$ python3 -q
>>> import numpy as np
>>> np.set_printoptions(precision=3, suppress=True, linewidth=140)
>>> def rd(a):
...     return np.round(a, 3) + 0
... 
>>> sv = 3 * 0.2 ** np.arange(3)
>>> rng = np.random.default_rng(73134)
>>> arr = rng.normal(size=(16, 3)) * rng.permutation(sv)
>>> print(rd(arr))
[[ 0.008 -0.143  0.726]
 [-0.176 -0.779  0.526]
 [-0.011  1.558 -0.559]
 [-0.06  -5.13   0.117]
 [-0.012 -3.472 -0.777]
 [ 0.067  0.776  0.098]
 [ 0.009  2.347 -0.962]
 [ 0.013  0.931  0.039]
 [ 0.165 -1.115  0.017]
 [-0.051  2.883  0.629]
 [-0.238  1.963  0.127]
 [ 0.139  0.745  1.237]
 [ 0.258 -1.455 -1.128]
 [ 0.131  1.754 -0.048]
 [ 0.09   3.377 -0.042]
 [-0.037 -1.239  0.217]]
>>> # column 1 is much longer than the rest
>>> hat = arr @ np.linalg.solve(arr.T @ arr, arr.T)
>>> print(np.linalg.matrix_rank(np.eye(16) - hat))
13
>>> print(rd(hat @ arr[:, 0]))
[ 0.008 -0.176 -0.011 -0.06  -0.012  0.067  0.009  0.013  0.165 -0.051 -0.238  0.139  0.258  0.131  0.09  -0.037]
>>> out = arr / np.sqrt((arr ** 2).mean(axis=1, keepdims=True))
>>> print(rd(np.linalg.norm(out, axis=1)))
[1.732 1.732 1.732 1.732 1.732 1.732 1.732 1.732 1.732 1.732 1.732 1.732 1.732 1.732 1.732 1.732]
>>> print(np.linalg.matrix_rank(out) == np.linalg.matrix_rank(arr))
True
>>> print(rd(out[2]))
[-0.011  1.63  -0.584]
>>> D = np.linalg.norm(arr[:, None] - arr[None], axis=-1)
>>> print((D + 1e9 * np.eye(16)).round(6).argmin(axis=1))
[ 1 15 13  4  3  7  2  5 15 14 13  0  8 10  9  8]
>>> print(D.shape)
(16, 16)
>>> print(np.flatnonzero(D[13] < D.mean() / 2))
[ 2  5  6  7  9 10 13]
>>> Xc = (arr - arr.mean(axis=0)) / arr.std(axis=0)
>>> print(np.argwhere(np.abs(Xc) > 2))
[[ 3  1]
 [10  0]
 [11  2]]
>>> beta = np.linalg.lstsq(np.delete(Xc, 0, axis=1), Xc[:, 0])[0]
>>> print(np.abs(beta).argmax())
1
>>> O, vecs = np.linalg.qr(arr[:, :2])[0], np.linalg.qr(arr[:, 2:])[0]
>>> sv = np.linalg.svd(O.T @ vecs, compute_uv=False)
>>> print((sv > 0.9).sum())
0
>>> print(rd(np.linalg.norm(O @ O.T - vecs @ vecs.T, 2)))
1.0
>>> m1 = np.load("out14.npy")
>>> print(rd(m1))
[[-0.348  0.557 -0.754]
 [-0.627 -0.736 -0.254]
 [-0.697  0.385  0.606]]
>>> # orthonormal columns
>>> x = np.array([-5, -2, 2])
>>> h = np.maximum(m1 @ x, 0)
>>> print(rd(np.tanh(m1 @ x)))
[-0.706  0.999  0.999]
>>> print(rd(np.maximum(m1 @ (3 * x), 0)))
[ 0.    12.302 11.777]
>>> print(rd(m1 * (h > 1e-9)[:, None]))
[[ 0.     0.     0.   ]
 [-0.627 -0.736 -0.254]
 [-0.697  0.385  0.606]]
>>> print(rd(h))
[0.    4.101 3.926]
